In [1]: import numpy as np

In [2]: import numpy.linalg as la

In [3]: np.set_printoptions(precision=2, suppress=True, linewidth=200, floatmode="fixed")

In [4]: def rd(a):
   ...:     return np.round(a, 2) + 0
   ...: 

In [5]: feats = np.load("out0.npy")

In [6]: print(feats)
[[0 0 1 1]
 [0 0 0 0]
 [1 0 0 0]
 [1 0 0 0]]

In [7]: # splits into 2 blocks

In [8]: print(np.allclose(feats[:-1].T @ la.lstsq(feats[:-1].T, feats[-1])[0], feats[-1]))
True

In [9]: print(np.unique(feats.round(6), axis=0).shape)
(3, 4)

In [10]: print(np.abs(np.diag(la.qr(feats)[1])) > 1e-9)
[ True False  True False]

In [11]: print(rd(feats @ la.pinv(feats) @ feats))
[[0.00 0.00 1.00 1.00]
 [0.00 0.00 0.00 0.00]
 [1.00 0.00 0.00 0.00]
 [1.00 0.00 0.00 0.00]]

In [12]: print(rd(la.eigvalsh(feats).min()))
-1.41

In [13]: evals, V = la.eigh(feats)

In [14]: x0 = np.array([-2, 0, -2, 0])

In [15]: print(rd(V * np.abs(evals) @ V.T))
[[1.41 0.00 0.00 0.00]
 [0.00 0.00 0.00 0.00]
 [0.00 0.00 0.71 0.71]
 [0.00 0.00 0.71 0.71]]

In [16]: print(rd(V * np.maximum(evals, 0) @ V.T))
[[0.71 0.00 0.50 0.50]
 [0.00 0.00 0.00 0.00]
 [0.50 0.00 0.35 0.35]
 [0.50 0.00 0.35 0.35]]

In [17]: print(np.abs(feats).sum(axis=1).max(), rd(np.abs(evals).max()))
2 1.41

In [18]: f = np.array([0, 0])

In [19]: print(np.convolve(feats[2], f))
[0 0 0 0 0]

In [20]: arr = np.load("dump.npy")

In [21]: print(arr)
[[-4  8  0]
 [ 7 -2  0]
 [ 0  0 -4]]

In [22]: # 2 groups of indices that never mix

In [23]: P = np.triu(np.array([[-7, -5, -4], [-3, -4, 7], [4, 7, -2]]), 1) + np.eye(3)

In [24]: other = P @ arr @ la.inv(P)

In [25]: print(rd(la.det(other)))
192.0

In [26]: print(rd(np.poly(other)))
[   1.00   10.00  -24.00 -192.00]

In [27]: T = np.stack([arr, 4 * arr, arr[::-1]])

In [28]: print(T.shape)
(3, 3, 3)

In [29]: other = np.array([[0, 0, 1], [0, 0, 2], [0, 0, 1]])

In [30]: other[-1] = other[0]

In [31]: m1 = other + 0.05 * np.eye(3)

In [32]: print(m1)
[[0.05 0.00 1.00]
 [0.00 0.05 2.00]
 [0.00 0.00 1.05]]

In [33]: other = m1 / np.sqrt((m1 ** 2).mean(axis=1, keepdims=True))

In [34]: print(rd(other[0]))
[0.09 0.00 1.73]

In [35]: print(la.matrix_rank(m1 - m1.mean(axis=1, keepdims=True)))
2

In [36]: print(rd(la.norm(m1, 2) / la.norm(m1)))
1.0

In [37]: print(round(np.log10(la.cond(m1))))
2

In [38]: U, s, VT = la.svd(m1)

In [39]: print(rd(s))
[2.47 0.05 0.02]

In [40]: print(np.argmax(s[:-1] / (s[1:] + 1e-6)) + 1)
1

In [41]: other = U[:, :1] @ np.diag(s[:1]) @ VT[:1]

In [42]: print(rd(la.norm(m1 - other, 2)), rd(s[1]))
0.05 0.05

In [43]: print(la.matrix_rank(other))
1

In [44]: print(la.matrix_rank(m1, rtol=0.05))
1

In [45]: other = arr / la.norm(arr, axis=1, keepdims=True)

In [46]: gram = other @ other.T

In [47]: print((gram - 2 * np.eye(3)).round(6).argmax(axis=1))
[2 2 0]

In [48]: print((np.abs(gram) > 0.9).astype(int))
[[1 0 0]
 [0 1 0]
 [0 0 1]]

In [49]: other = np.array([[1], [-2], [3]])

In [50]: A = np.block([[np.zeros((3, 3)), other], [other.T, np.zeros((1, 1))]])

In [51]: print(A)
[[ 0.00  0.00  0.00  1.00]
 [ 0.00  0.00  0.00 -2.00]
 [ 0.00  0.00  0.00  3.00]
 [ 1.00 -2.00  3.00  0.00]]

In [52]: print(np.allclose(A[:-1].T @ la.lstsq(A[:-1].T, A[-1])[0], A[-1]))
False

In [53]: print(np.abs(np.diag(la.qr(A)[1])) > 1e-9)
[ True False False  True]

In [54]: print(np.unique(A.round(6), axis=0).shape)
(4, 4)

In [55]: print(rd(A @ la.pinv(A) @ A))
[[ 0.00  0.00  0.00  1.00]
 [ 0.00  0.00  0.00 -2.00]
 [ 0.00  0.00  0.00  3.00]
 [ 1.00 -2.00  3.00  0.00]]

In [56]: try:
    ...:     la.inv(A)
    ...: except la.LinAlgError as e:
    ...:     print("failed:", e)
    ...: 
failed: Singular matrix

In [57]: print(rd(np.trace(la.pinv(A) @ A)))
2.0

In [58]: F = np.array([[0, 5, 0], [-4, 0, 0], [0, 0, -4]])

In [59]: # 2 blocks once reordered

In [60]: T = np.stack([F, 5 * F, F[::-1]])

In [61]: print((T @ F.T).shape)
(3, 3, 3)

In [62]: print(rd(la.det(T)))
[   -80.00 -10000.00     80.00]

In [63]: print(la.matrix_rank(T.reshape(3, -1)))
2

In [64]: print(np.einsum("bij,cij->bc", T, T))
[[  57  285   16]
 [ 285 1425   80]
 [  16   80   57]]

In [65]: W0 = np.load("arr.npy")

In [66]: print(W0)
[[ 66  98  52]
 [ 98 155  95]
 [ 52  95 117]]

In [67]: x0 = np.ones(3)

In [68]: for _ in range(4):
    ...:     x0 = W0 @ x0
    ...:     x0 /= la.norm(x0)
    ...:     print(round(x0 @ W0 @ x0, 2))
    ...: 
286.89
286.9
286.9
286.9

In [69]: print(rd(x0))
[0.44 0.72 0.54]

In [70]: J = np.loadtxt("data.csv", delimiter=",")

In [71]: print(J)
[[-1.00  1.00  1.00  1.00]
 [ 1.00 -1.00  1.00  1.00]
 [ 1.00  1.00 -1.00  1.00]
 [ 1.00  1.00  1.00 -1.00]]

In [72]: U, s, VT = la.svd(J, full_matrices=False)

In [73]: print(U.shape, s.shape, VT.shape)
(4, 4) (4,) (4, 4)

In [74]: def softmax(z):
    ...:     e = np.exp(z - z.max(axis=-1, keepdims=True))
    ...:     return e / e.sum(axis=-1, keepdims=True)
    ...: 

In [75]: print(rd(softmax(J[2] + 4)))
[0.32 0.32 0.04 0.32]

In [76]: att = J @ J.T / np.sqrt(4)

In [77]: print(rd(softmax(att)[2] @ J))
[ 0.81  0.81 -0.42  0.81]

In [78]: print(rd(la.pinv(J)))
[[-0.25  0.25  0.25  0.25]
 [ 0.25 -0.25  0.25  0.25]
 [ 0.25  0.25 -0.25  0.25]
 [ 0.25  0.25  0.25 -0.25]]

In [79]: print(J.T @ J)
[[4.00 0.00 0.00 0.00]
 [0.00 4.00 0.00 0.00]
 [0.00 0.00 4.00 0.00]
 [0.00 0.00 0.00 4.00]]

In [80]: print(rd(la.norm(J, axis=0)))
[2.00 2.00 2.00 2.00]

In [81]: print(J[:, 1] @ J[:, 3])
0.0

In [82]: evals, V = la.eigh(J)

In [83]: print(evals.sum(), np.trace(J))
-4.0 -4.0

In [84]: print(np.abs(V[:, -1]).round(6).argmax())
0

In [85]: print(rd(la.eigvalsh(J @ J)))
[4.00 4.00 4.00 4.00]

In [86]: print(rd(la.svd(J, compute_uv=False)))
[2.00 2.00 2.00 2.00]

In [87]: print(np.unique(evals.round(6) + 0, return_counts=True)[1])
[3 1]
